% ipython --no-banner

In [1]: import numpy as np

In [2]: np.set_printoptions(suppress=True, linewidth=160)

In [3]: tidy = lambda a: np.round(a, 2) + 0

In [4]: J = np.load("out10.npy")

In [5]: print(J)
[[3. 2. 0. 0.]
 [2. 3. 0. 0.]
 [0. 0. 3. 0.]
 [0. 0. 0. 3.]]

In [6]: # splits into 3 blocks

In [7]: G = J.T @ J

In [8]: print(np.diag(G))
[13. 13.  9.  9.]

In [9]: print(np.allclose(G, G.T))
True

In [10]: print(G)
[[13. 12.  0.  0.]
 [12. 13.  0.  0.]
 [ 0.  0.  9.  0.]
 [ 0.  0.  0.  9.]]

In [11]: print(tidy(np.linalg.eigvalsh(G)[::-1]))
[25.  9.  9.  1.]

In [12]: print(tidy(np.linalg.svd(J, compute_uv=False) ** 2))
[25.  9.  9.  1.]

In [13]: print(np.trace(G), (J ** 2).sum())
44.0 44.0

In [14]: evals, evecs = np.linalg.eigh(J)

In [15]: vec = np.array([1, 4, 4, 2])

In [16]: print(tidy(evecs * np.sqrt(evals) @ evecs.T))
[[1.62 0.62 0.   0.  ]
 [0.62 1.62 0.   0.  ]
 [0.   0.   1.73 0.  ]
 [0.   0.   0.   1.73]]

In [17]: print(tidy(np.linalg.eigvalsh(J[1:, 1:])))
[3. 3. 3.]

In [18]: other = J[0, 0] * J[1:] - np.outer(J[1:, 0], J[0])

In [19]: print(other)
[[0. 5. 0. 0.]
 [0. 0. 9. 0.]
 [0. 0. 0. 9.]]

In [20]: print(np.flatnonzero(~other.round(6).any(axis=1)))
[]

In [21]: print(tidy(J[:, 0] / J[0, 0]))
[1.   0.67 0.   0.  ]

In [22]: arr = np.loadtxt("layer17.csv", delimiter=",")

In [23]: print(arr)
[[1. 0. 1. 0.]
 [1. 2. 1. 2.]
 [1. 0. 1. 0.]
 [1. 2. 1. 2.]]

In [24]: # columns 0 and 2 are equal

In [25]: rk = np.linalg.matrix_rank(arr)

In [26]: print(rk)
2

In [27]: N = np.linalg.svd(arr)[2][rk:].T

In [28]: print(N.shape)
(4, 2)

In [29]: print([int(np.linalg.matrix_rank(arr[:, :j + 1])) for j in range(4)])
[1, 2, 2, 2]

In [30]: print(np.linalg.matrix_rank(arr.T @ arr), np.linalg.matrix_rank(arr @ arr.T))
2 2

In [31]: print(tidy(N @ N.T))
[[ 0.5  0.  -0.5  0. ]
 [ 0.   0.5  0.  -0.5]
 [-0.5  0.   0.5  0. ]
 [ 0.  -0.5  0.   0.5]]

In [32]: hat = np.triu(np.array([[1, 5, 1, 4], [3, 5, 0, 1], [0, 3, 5, 2], [2, 2, 0, 2]]), 1) + np.eye(4)

In [33]: other = hat @ arr @ np.linalg.inv(hat)

In [34]: print(hat @ arr - arr @ hat)
[[10. 13.  9. 12.]
 [ 1. -3.  0. -6.]
 [ 2. -1.  1. -2.]
 [ 0. -5. -1. -8.]]

In [35]: print(tidy(np.linalg.det(other)))
0.0

In [36]: print(np.linalg.matrix_rank(other))
2

In [37]: print(np.trace(other), np.trace(arr))
6.0 6.0

In [38]: print(tidy(np.poly(other)))
[ 1. -6.  8.  0.  0.]

In [39]: feats = np.load("sample7.npy")

In [40]: print(tidy(feats))
[[ 0.25  0.19 -0.22  0.25  0.19]
 [ 0.19  0.15 -0.17  0.19  0.15]
 [-0.22 -0.17  0.2  -0.22 -0.17]
 [ 0.25  0.19 -0.22  0.25  0.19]
 [ 0.19  0.15 -0.17  0.19  0.15]]

In [41]: vec = np.array([-3, 1, -2, -2, -3])

In [42]: print(np.trace(feats))
1.0

In [43]: print(tidy(np.linalg.eigvalsh(2 * feats - np.eye(5))))
[-1. -1. -1. -1.  1.]

In [44]: print(tidy((vec - feats @ vec) @ (feats @ vec)))
0.0

In [45]: vec = np.array([-2, 3, -3, 0, 3])

In [46]: h1 = np.maximum(feats @ vec, 0)

In [47]: print(tidy(np.maximum(feats @ (3 * vec), 0)))
[3.98 3.04 0.   3.98 3.04]

In [48]: print(tidy(h1))
[1.33 1.01 0.   1.33 1.01]

In [49]: rk = np.linalg.matrix_rank(feats)

In [50]: print(rk)
1

In [51]: N = np.linalg.svd(feats)[2][rk:].T

In [52]: print(tidy(feats @ N))
[[0. 0. 0. 0.]
 [0. 0. 0. 0.]
 [0. 0. 0. 0.]
 [0. 0. 0. 0.]
 [0. 0. 0. 0.]]

In [53]: print([int(np.linalg.matrix_rank(feats[:, :j + 1])) for j in range(5)])
[1, 1, 1, 1, 1]

In [54]: print(np.einsum("ii->", feats))
1.0

In [55]: print(tidy(np.linalg.det(2 * feats)), tidy(np.linalg.det(feats)))
0.0 0.0

In [56]: F = np.arange(25).reshape(5, 5) + 3

In [57]: print(F)
[[ 3  4  5  6  7]
 [ 8  9 10 11 12]
 [13 14 15 16 17]
 [18 19 20 21 22]
 [23 24 25 26 27]]

In [58]: print(np.abs(np.diag(np.linalg.qr(F)[1])) > 1e-9)
[ True  True False False False]

In [59]: print(np.linalg.lstsq(F[:-1].T, F[-1])[2])
2

In [60]: u = np.array([0, 1, 0, 0])

In [61]: E = u[np.abs(np.subtract.outer(np.arange(4), np.arange(4)))]

In [62]: print(E)
[[0 1 0 0]
 [1 0 1 0]
 [0 1 0 1]
 [0 0 1 0]]

In [63]: vec = np.array([0, 3, 2, 3])

In [64]: rhs = E @ vec

In [65]: print(rhs)
[3 2 6 2]

In [66]: print(tidy(np.linalg.solve(E, 3 * rhs)))
[0. 9. 6. 9.]

In [67]: print(tidy(np.linalg.solve(E.T, E[1])))
[0. 1. 0. 0.]

In [68]: print(tidy(np.linalg.solve(E, E[:, 1])))
[0. 1. 0. 0.]

In [69]: O = E.astype(float).copy()

In [70]: for j in range(4):
    ...:     O[:, j] -= O[:, :j] @ (O[:, :j].T @ O[:, j])
    ...:     O[:, j] /= np.linalg.norm(O[:, j])
    ...: 

In [71]: print(tidy(O))
[[ 0.    0.71  0.   -0.71]
 [ 1.    0.    0.    0.  ]
 [ 0.    0.71  0.    0.71]
 [ 0.    0.    1.    0.  ]]

In [72]: W0 = 0.5 ** np.abs(np.subtract.outer(np.arange(5), np.arange(5)))

In [73]: print(tidy(W0))
[[1.   0.5  0.25 0.12 0.06]
 [0.5  1.   0.5  0.25 0.12]
 [0.25 0.5  1.   0.5  0.25]
 [0.12 0.25 0.5  1.   0.5 ]
 [0.06 0.12 0.25 0.5  1.  ]]

In [74]: low = np.linalg.cholesky(W0)

In [75]: print(tidy(low))
[[1.   0.   0.   0.   0.  ]
 [0.5  0.87 0.   0.   0.  ]
 [0.25 0.43 0.87 0.   0.  ]
 [0.12 0.22 0.43 0.87 0.  ]
 [0.06 0.11 0.22 0.43 0.87]]

In [76]: print(np.linalg.eigvalsh(W0).min() > 0)
True

In [77]: print(tidy(np.prod(np.diag(low)) ** 2), tidy(np.linalg.det(W0)))
0.32 0.32

In [78]: U, sv, VT = np.linalg.svd(W0, full_matrices=False)

In [79]: print(np.allclose(U * sv @ VT, W0))
True

In [80]: print(np.abs(U[:, 0]).round(6).argmax())
2

In [81]: print(tidy(U.T @ W0 @ VT.T))
[[2.26 0.   0.   0.   0.  ]
 [0.   1.23 0.   0.   0.  ]
 [0.   0.   0.69 0.   0.  ]
 [0.   0.   0.   0.46 0.  ]
 [0.   0.   0.   0.   0.36]]

In [82]: print(U.shape, sv.shape, VT.shape)
(5, 5) (5,) (5, 5)

In [83]: print(tidy(np.abs(VT[0])))
[0.36 0.48 0.52 0.48 0.36]

In [84]: print(tidy(VT @ VT.T))
[[1. 0. 0. 0. 0.]
 [0. 1. 0. 0. 0.]
 [0. 0. 1. 0. 0.]
 [0. 0. 0. 1. 0.]
 [0. 0. 0. 0. 1.]]

In [85]: print(tidy(np.sqrt((sv ** 2).sum())), tidy(np.linalg.norm(W0)))
2.73 2.73

In [86]: print((sv > 1e-8).sum())
5

In [87]: print(tidy(np.cumsum(sv ** 2) / np.sum(sv ** 2)))
[0.69 0.89 0.95 0.98 1.  ]

In [88]: vec = np.array([3, 1, 1, 0, 1])

In [89]: rhs = W0 @ vec

In [90]: b, lr = np.zeros(5), 1 / np.linalg.norm(W0, 2) ** 2

In [91]: for i in range(300):
    ...:     b -= lr * W0.T @ (W0 @ b - rhs)
    ...:     if i % 50 == 0: print(i, round(np.linalg.norm(W0 @ b - rhs), 2))
    ...: 
0 1.7
50 0.1
100 0.03
150 0.01
200 0.0
250 0.0

In [92]: print(tidy(np.linalg.cond(W0)))
6.28

In [93]: print(tidy(b))
[3. 1. 1. 0. 1.]

In [94]: M = np.load("test12.npy")

In [95]: print(M)
[[ 44.  20.   9.  10.]
 [-14.  -3.  -2.  -4.]
 [-96. -48. -19. -24.]
 [-64. -32. -16. -11.]]

In [96]: U, sv, VT = np.linalg.svd(M)

In [97]: print(tidy(sv))
[143.72   5.36   3.62   0.11]

In [98]: other = U[:, :3] @ np.diag(sv[:3]) @ VT[:3]

In [99]: print(tidy(other))
[[ 43.98  19.99   9.07  10.05]
 [-14.01  -3.    -1.96  -3.98]
 [-96.01 -48.   -18.98 -23.99]
 [-64.01 -32.   -15.98 -10.99]]

In [100]: print(np.argsort(-np.linalg.norm(other, axis=0).round(6), kind="stable")[:3])
[0 1 3]

In [101]: print([round(float(x), 2) for x in np.linalg.svd(other, compute_uv=False)[:3]])
[143.72, 5.36, 3.62]

In [102]: print(np.linalg.matrix_rank(other, rtol=0.1))
1

In [103]: print(np.abs(M).max())
96.0

In [104]: M[4]
Traceback (most recent call last):
  Cell In[104], line 1
    M[4]
IndexError: index 4 is out of bounds for axis 0 with size 4


In [105]: print(tidy(np.linalg.svd(M, compute_uv=False)))
[143.72   5.36   3.62   0.11]

In [106]: print(M.sum(axis=1))
[  83.  -23. -187. -123.]

In [107]: print(np.unravel_index(np.abs(M).argmax(), M.shape))
(np.int64(2), np.int64(0))

In [108]: print(M.shape)
(4, 4)

In [109]: print(np.count_nonzero(M))
16

In [110]: t = np.radians(60)

In [111]: r_ = np.eye(4)

In [112]: r_[0, 0] = r_[2, 2] = np.cos(t)

In [113]: r_[0, 2], r_[2, 0] = -np.sin(t), np.sin(t)

In [114]: print(tidy(r_))
[[ 0.5   0.   -0.87  0.  ]
 [ 0.    1.    0.    0.  ]
 [ 0.87  0.    0.5   0.  ]
 [ 0.    0.    0.    1.  ]]

In [115]: other = M @ r_.T

In [116]: print(np.allclose(np.linalg.norm(M, axis=1), np.linalg.norm(other, axis=1)))
True

In [117]: print(tidy(np.linalg.det(r_)), np.trace(r_))
1.0 3.0

In [118]: print(r_[:, 2] @ r_[:, 3])
0.0

In [119]: print(tidy(r_.T @ r_))
[[1. 0. 0. 0.]
 [0. 1. 0. 0.]
 [0. 0. 1. 0.]
 [0. 0. 0. 1.]]

In [120]: A = np.load("arr.npy")

In [121]: print(A)
[[-1.    0.05  0.35 -0.3   0.35]
 [ 0.8  -0.04 -0.28  0.24 -0.28]
 [-1.    0.05  0.35 -0.3   0.35]
 [-0.2   0.01  0.07 -0.06  0.07]]

In [122]: other = np.array([[5, 2, 3], [-3, -2, 1], [-4, -3, -5], [4, -2, 5], [-2, -5, 1]])

In [123]: print(np.vstack([A, other.T]).shape)
(7, 5)

In [124]: print(np.linalg.matrix_rank(np.vstack([A, other.T])))
4

In [125]: print(tidy(A @ other))
[[-8.45 -4.3  -5.85]
 [ 6.76  3.44  4.68]
 [-8.45 -4.3  -5.85]
 [-1.69 -0.86 -1.17]]

In [126]: print(tidy(other.T @ A.T))
[[-8.45  6.76 -8.45 -1.69]
 [-4.3   3.44 -4.3  -0.86]
 [-5.85  4.68 -5.85 -1.17]]

In [127]: print(np.linalg.matrix_rank(A @ other))
1

In [128]: print(tidy(np.einsum("ik,kj->ji", A, other)))
[[-8.45  6.76 -8.45 -1.69]
 [-4.3   3.44 -4.3  -0.86]
 [-5.85  4.68 -5.85 -1.17]]

In [129]: U, sv, VT = np.linalg.svd(A)

In [130]: evecs = VT[:(sv > 1e-8).sum()]

In [131]: rng = np.random.default_rng(69)

In [132]: vec = A[2] + 4 * A[3] + rng.integers(2) * np.eye(5)[1]

In [133]: print(vec)
[-1.8   0.09  0.63 -0.54  0.63]

In [134]: print(tidy(evecs.T @ evecs))
[[ 0.75 -0.04 -0.26  0.22 -0.26]
 [-0.04  0.    0.01 -0.01  0.01]
 [-0.26  0.01  0.09 -0.08  0.09]
 [ 0.22 -0.01 -0.08  0.07 -0.08]
 [-0.26  0.01  0.09 -0.08  0.09]]

In [135]: print(tidy(np.linalg.norm(vec - evecs.T @ evecs @ vec)))
0.0

In [136]: print(tidy(np.diag(evecs.T @ evecs)))
[0.75 0.   0.09 0.07 0.09]
